% ipython --no-banner

In [1]: import numpy as np

In [2]: np.set_printoptions(precision=1, suppress=True, linewidth=100, sign=" ")

In [3]: J = np.load("m.npy")

In [4]: J
Out[4]: 
array([[  9., -12., -16., -10.,  -4.,  10.],
       [-12.,  41.,  48.,  30.,  12., -30.],
       [-16.,  48.,  69.,  40.,  16., -40.],
       [-10.,  30.,  40.,  30.,  10., -25.],
       [ -4.,  12.,  16.,  10.,   9., -10.],
       [ 10., -30., -40., -25., -10.,  30.]])

In [5]: # equal to its transpose

In [6]: L = np.linalg.cholesky(J)

In [7]: np.diag(L) ** 2
Out[7]: array([  9. ,  25. ,  12.1,   6.1,   5.1,   5.9])

In [8]: J / np.sqrt(np.outer(np.diag(J), np.diag(J)))
Out[8]: 
array([[ 1. , -0.6, -0.6, -0.6, -0.4,  0.6],
       [-0.6,  1. ,  0.9,  0.9,  0.6, -0.9],
       [-0.6,  0.9,  1. ,  0.9,  0.6, -0.9],
       [-0.6,  0.9,  0.9,  1. ,  0.6, -0.8],
       [-0.4,  0.6,  0.6,  0.6,  1. , -0.6],
       [ 0.6, -0.9, -0.9, -0.8, -0.6,  1. ]])

In [9]: np.prod(np.diag(L)) ** 2, round(float(np.linalg.det(J)), 1)
Out[9]: (np.float64(509375.0), 509375.0)

In [10]: O, Rm = np.linalg.qr(J)

In [11]: O.shape, Rm.shape
Out[11]: ((6, 6), (6, 6))

In [12]: np.trace(O @ O.T)
Out[12]: np.float64(6.0)

In [13]: np.abs(np.diag(Rm))
Out[13]: array([ 26.4,  15.6,   8.1,   5.6,   5.1,   5.4])

In [14]: round(abs(Rm[0, 0]), 1), round(float(np.linalg.norm(J[:, 0])), 1)
Out[14]: (np.float64(26.4), 26.4)

In [15]: O @ Rm
Out[15]: 
array([[  9., -12., -16., -10.,  -4.,  10.],
       [-12.,  41.,  48.,  30.,  12., -30.],
       [-16.,  48.,  69.,  40.,  16., -40.],
       [-10.,  30.,  40.,  30.,  10., -25.],
       [ -4.,  12.,  16.,  10.,   9., -10.],
       [ 10., -30., -40., -25., -10.,  30.]])

In [16]: round(np.linalg.det(J), 1)
Out[16]: np.float64(509375.0)

In [17]: J.inv()
---------------------------------------------------------------------------
AttributeError                            Traceback (most recent call last)
Cell In[17], line 1
----> 1 J.inv()

AttributeError: 'numpy.ndarray' object has no attribute 'inv'

In [18]: (J + J.T) / 2
Out[18]: 
array([[  9., -12., -16., -10.,  -4.,  10.],
       [-12.,  41.,  48.,  30.,  12., -30.],
       [-16.,  48.,  69.,  40.,  16., -40.],
       [-10.,  30.,  40.,  30.,  10., -25.],
       [ -4.,  12.,  16.,  10.,   9., -10.],
       [ 10., -30., -40., -25., -10.,  30.]])

In [19]: np.allclose(J, J.T)
Out[19]: True

In [20]: np.trace(J)
Out[20]: np.float64(188.0)

In [21]: assert J == J.T
---------------------------------------------------------------------------
ValueError                                Traceback (most recent call last)
Cell In[21], line 1
----> 1 assert J == J.T

ValueError: The truth value of an array with more than one element is ambiguous. Use a.any() or a.all()

In [22]: B = J / np.linalg.norm(J, axis=1, keepdims=True)

In [23]: C2 = B @ B.T

In [24]: (np.abs(C2) > 0.9).astype(int)
Out[24]: 
array([[ 1,  1,  1,  1,  1,  1],
       [ 1,  1,  1,  1,  1,  1],
       [ 1,  1,  1,  1,  1,  1],
       [ 1,  1,  1,  1,  1,  1],
       [ 1,  1,  1,  1,  1,  1],
       [ 1,  1,  1,  1,  1,  1]])

In [25]: C2
Out[25]: 
array([[ 1., -1., -1., -1., -1.,  1.],
       [-1.,  1.,  1.,  1.,  1., -1.],
       [-1.,  1.,  1.,  1.,  1., -1.],
       [-1.,  1.,  1.,  1.,  1., -1.],
       [-1.,  1.,  1.,  1.,  1., -1.],
       [ 1., -1., -1., -1., -1.,  1.]])

In [26]: round(np.degrees(np.arccos(np.clip(C2[4, 3], -1, 1))), 1)
Out[26]: np.float64(11.8)

In [27]: mat = np.array([[2, 0, 0, 0, 0, 0],
    ...:     [0, 2, 0, 0, 0, 0],
    ...:     [0, 0, 0, 0, 0, 0],
    ...:     [0, 0, 0, 3, 0, 0],
    ...:     [0, 0, 0, 0, 1, 0],
    ...:     [0, 0, 0, 0, 0, 1]])

In [28]: np.linalg.matrix_rank(mat - mat[0, 0] * np.eye(6))
Out[28]: np.int64(4)

In [29]: np.prod(np.diag(mat)), round(float(np.linalg.det(mat)), 1)
Out[29]: (np.int64(0), 0.0)

In [30]: X = np.loadtxt("test4.csv", delimiter=",")

In [31]: X
Out[31]: 
array([[ 5.,  2.,  8.,  1.,  0.],
       [ 2.,  2.,  4.,  3.,  6.],
       [ 8.,  0.,  3.,  3.,  2.],
       [ 2.,  5.,  2.,  1.,  7.],
       [ 3.,  7.,  5.,  8.,  0.]])

In [32]: X.sum(axis=1)
Out[32]: array([ 16.,  17.,  16.,  17.,  23.])

In [33]: X - X[0]
Out[33]: 
array([[ 0.,  0.,  0.,  0.,  0.],
       [-3.,  0., -4.,  2.,  6.],
       [ 3., -2., -5.,  2.,  2.],
       [-3.,  3., -6.,  0.,  7.],
       [-2.,  5., -3.,  7.,  0.]])

In [34]: X[:, 5]
---------------------------------------------------------------------------
IndexError                                Traceback (most recent call last)
Cell In[34], line 1
----> 1 X[:, 5]

IndexError: index 5 is out of bounds for axis 1 with size 5
